$ python -q
>>> import numpy as np
>>> from numpy import linalg as LA
>>> np.set_printoptions(precision=2, suppress=True, linewidth=120, sign=" ")
>>> X = np.load("case0.npy")
>>> print(X)
[[ 0  0  0]
 [ 0 -1  0]
 [ 0  0  0]]
>>> ev, vecs = LA.eigh(X)
>>> vec = np.array([-1, -2, -1])
>>> vecs * np.maximum(ev, 0) @ vecs.T
array([[ 0.,  0.,  0.],
       [ 0.,  0.,  0.],
       [ 0.,  0.,  0.]])
>>> print(round(vec @ X @ vec / (vec @ vec), 2), ev[0], ev[-1])
-0.67 -1.0 0.0
>>> print(LA.eigvalsh(X[1:, 1:]))
[-1.  0.]
>>> round(LA.det(2 * X), 2), np.round(LA.det(X), 2)
(np.float64(0.0), np.float64(0.0))
>>> np.kron(np.eye(2, dtype=int), X)
array([[ 0,  0,  0,  0,  0,  0],
       [ 0, -1,  0,  0,  0,  0],
       [ 0,  0,  0,  0,  0,  0],
       [ 0,  0,  0,  0,  0,  0],
       [ 0,  0,  0,  0, -1,  0],
       [ 0,  0,  0,  0,  0,  0]])
>>> np.round(LA.eigvals(X).sum().real, 2)
np.float64(-1.0)
>>> np.abs(np.diag(LA.qr(X)[1])) > 1e-9
array([False,  True, False])
>>> print(np.allclose(X[:-1].T @ LA.lstsq(X[:-1].T, X[-1])[0], X[-1]))
True
>>> np.unique(X.round(6), axis=0).shape
(2, 3)
>>> print(round(np.trace(LA.pinv(X) @ X), 2))
1.0
>>> U, sig, Vt = LA.svd(X)
>>> sig
array([ 1.,  0.,  0.])
>>> np.argmax(sig[:-1] / (sig[1:] + 1e-6)) + 1
np.int64(1)
>>> M2 = U[:, :1] @ np.diag(sig[:1]) @ Vt[:1]
>>> LA.matrix_rank(X, rtol=0.05)
np.int64(1)
>>> LA.matrix_rank(M2)
np.int64(1)
>>> round(float(LA.norm(X - M2) / LA.norm(X)), 2)
0.0
>>> M2
array([[ 0.,  0.,  0.],
       [ 0., -1.,  0.],
       [ 0.,  0.,  0.]])
>>> def softmax(z):
...     e = np.exp(z - z.max(axis=-1, keepdims=True))
...     return e / e.sum(axis=-1, keepdims=True)
... 
>>> softmax(X).sum(axis=1)
array([ 1.,  1.,  1.])
>>> softmax(X[2] + -3)
array([ 0.33,  0.33,  0.33])
>>> scores = X @ X.T / np.sqrt(3)
>>> print(softmax(scores))
[[ 0.33  0.33  0.33]
 [ 0.26  0.47  0.26]
 [ 0.33  0.33  0.33]]
>>> M = np.load("a.npy")
>>> M
array([[ 3.47,  2.72,  2.35,  0.05],
       [ 3.97,  2.65,  1.39,  0.52],
       [ 4.12,  2.57,  0.93,  0.73],
       [-4.19, -1.8 ,  1.32, -1.55],
       [-2.12,  0.29,  4.05, -1.99],
       [-4.06, -2.61, -1.14, -0.64],
       [-4.28, -2.36, -0.12, -1.06],
       [ 1.88, -0.47, -4.17,  1.97],
       [ 4.02,  1.5 , -1.91,  1.72],
       [-4.28, -2.34, -0.06, -1.08],
       [ 0.87, -1.11, -4.44,  1.81],
       [ 3.47,  2.72,  2.35,  0.06],
       [ 0.62, -1.26, -4.47,  1.75],
       [ 4.06,  2.61,  1.15,  0.63],
       [-1.93, -2.42, -3.83,  0.87],
       [-0.47,  1.34,  4.47, -1.72],
       [ 4.25,  2.43,  0.36,  0.96],
       [-4.3 , -2.26,  0.19, -1.17],
       [ 4.17,  1.75, -1.43,  1.58],
       [ 0.77,  1.97,  4.33, -1.35],
       [ 0.9 ,  2.02,  4.29, -1.3 ],
       [ 4.28,  2.35,  0.07,  1.08],
       [ 3.1 ,  0.49, -3.35,  1.99],
       [ 3.37,  2.72,  2.5 , -0.03]])
>>> D = LA.norm(M[:, None] - M[None], axis=-1)
>>> D[:5, :5]
array([[ 0.  ,  1.18,  1.71,  9.1 ,  6.65],
       [ 1.18,  0.  ,  0.54,  9.53,  7.49],
       [ 1.71,  0.54,  0.  ,  9.68,  7.83],
       [ 9.1 ,  9.53,  9.68,  0.  ,  4.04],
       [ 6.65,  7.49,  7.83,  4.04,  0.  ]])
>>> D.mean(axis=1).argmax()
np.int64(14)
>>> LA.norm(M, axis=1)
array([ 5.,  5.,  5.,  5.,  5.,  5.,  5.,  5.,  5.,  5.,  5.,  5.,  5.,  5.,  5.,  5.,  5.,  5.,  5.,  5.,  5.,  5.,
        5.,  5.])
>>> print((D + 1e9 * np.eye(24)).round(6).argmin(axis=1))
[ 11  13  13  17  15   6   9  10  18   6  12   0  10   2  12  19  21   9   8  20  19  16   7   0]
>>> r0 = np.array([4, 7])
>>> r1 = np.array([3, 3, 3])
>>> arr = r0[:, None] + r1[None, :]
>>> arr
array([[  7,   7,   7],
       [ 10,  10,  10]])
>>> U, sig, Vt = LA.svd(arr)
>>> np.argmax(sig[:-1] / (sig[1:] + 1e-6)) + 1
np.int64(1)
>>> sig.round(2) + 0
array([ 21.14,   0.  ])
>>> M2 = U[:, :1] @ np.diag(sig[:1]) @ Vt[:1]
>>> print(LA.matrix_rank(arr, rtol=0.05))
1
>>> print(np.round(LA.norm(arr - M2) / LA.norm(arr), 2))
0.0
>>> M2
array([[  7.,   7.,   7.],
       [ 10.,  10.,  10.]])
>>> LA.matrix_rank(M2)
np.int64(1)
>>> round(float(LA.norm(arr, "nuc")), 2)
21.14
>>> LA.norm(arr, axis=0)
array([ 12.21,  12.21,  12.21])
>>> round(LA.norm(arr, 2), 2)
np.float64(21.14)
>>> round(float(LA.norm(arr) ** 2 / LA.norm(arr, 2) ** 2), 2)
1.0
>>> U, sig, Vt = LA.svd(arr)
>>> vecs = Vt[:(sig > 1e-8).sum()]
>>> rng = np.random.default_rng(24992)
>>> vec = arr[0] + 3 * arr[1] + rng.integers(2) * np.eye(3)[2]
>>> vec
array([ 37.,  37.,  37.])
>>> print(LA.matrix_rank(np.vstack([arr, vec])))
1
>>> vecs.T @ vecs
array([[ 0.33,  0.33,  0.33],
       [ 0.33,  0.33,  0.33],
       [ 0.33,  0.33,  0.33]])
>>> LA.matrix_rank(arr, rtol=0.1)
np.int64(1)
>>> np.argsort(-LA.norm(arr, axis=0).round(6), kind="stable")[:3]
array([ 0,  1,  2])
>>> mat = np.array([[5, 5, 9, 9, 6],
...     [3, 3, 0, 6, 9],
...     [2, 5, 6, 8, 4],
...     [9, 9, 1, 0, 8],
...     [0, 2, 2, 6, 6]])
>>> labels = rng.permutation(5)
>>> M2 = mat[:, labels] * rng.choice([-1, 1], 5)
>>> M2
array([[ 5,  6,  9, -5,  9],
       [ 3,  9,  6, -3,  0],
       [ 2,  4,  8, -5,  6],
       [ 9,  8,  0, -9,  1],
       [ 0,  6,  6, -2,  2]])
>>> U, _, Vt = LA.svd(mat.T @ M2)
>>> np.round(U @ Vt, 2) + 0
array([[ 1.,  0.,  0.,  0.,  0.],
       [ 0.,  0.,  0., -1.,  0.],
       [ 0.,  0.,  0.,  0.,  1.],
       [ 0.,  0.,  1.,  0.,  0.],
       [ 0.,  1.,  0.,  0.,  0.]])
>>> np.poly(mat)
array([   1.,  -20., -103.,  501.,  -53., 3192.])
>>> round(float(LA.det(mat[::-1])), 2)
-3192.0
>>> np.einsum("ij,ji->", mat, mat)
np.int64(606)
>>> np.einsum("ii->", mat)
np.int64(20)
>>> LA.eigvals(mat)
array([23.47+0.j  , -6.92+0.j  , -0.31+2.18j, -0.31-2.18j,  4.06+0.j  ])
>>> np.round(LA.det(mat.T), 2)
np.float64(-3192.0)
>>> F = np.load("run18.npy")
>>> print(F)
[[ -7.56  -2.82   6.25  30.05]
 [  1.03  -7.88  -5.95  -2.19]
 [ -0.67  25.5   -8.29  -0.41]
 [  6.5   10.98  33.69  -7.93]
 [  0.93   0.94   3.98  -0.36]
 [  5.92 -16.08 -13.2   -5.87]
 [  9.31   3.31 -16.26  -1.65]
 [  4.83   9.1   13.58  41.41]
 [ -3.06   8.71   9.18  15.98]
 [ -4.06  -6.72 -24.39  18.08]
 [ -7.46 -13.72  -6.88  19.6 ]
 [ -1.32   3.85  13.97 -26.87]
 [  6.26 -12.5   12.34  17.42]
 [-10.93   7.15  -0.92  -7.42]
 [  5.77 -11.93 -25.61 -15.2 ]
 [ -0.58   6.2   20.83 -14.69]
 [ -8.15 -10.93  13.5   -0.73]
 [ 11.92   4.21 -22.92  16.97]
 [ -7.81  -7.61   2.07  19.68]
 [-10.23  -1.9    6.8   -1.69]
 [  1.51   3.58  23.1  -23.01]
 [ -8.08  11.5   14.28 -31.47]
 [  6.7   -4.55  21.8    4.29]
 [  4.75  -2.71  -9.21  -4.84]
 [ -0.38  -0.98  -8.17 -30.5 ]
 [  6.81 -25.99   0.92 -33.88]
 [  5.29   3.65 -12.99  -0.79]]
>>> labels = F[:, 0] > np.median(F[:, 0])
>>> r0 = F[labels].mean(axis=0) - F[~labels].mean(axis=0)
>>> np.round((((F - F.mean(axis=0)) @ r0 > 0) == labels).mean(), 2)
np.float64(0.81)
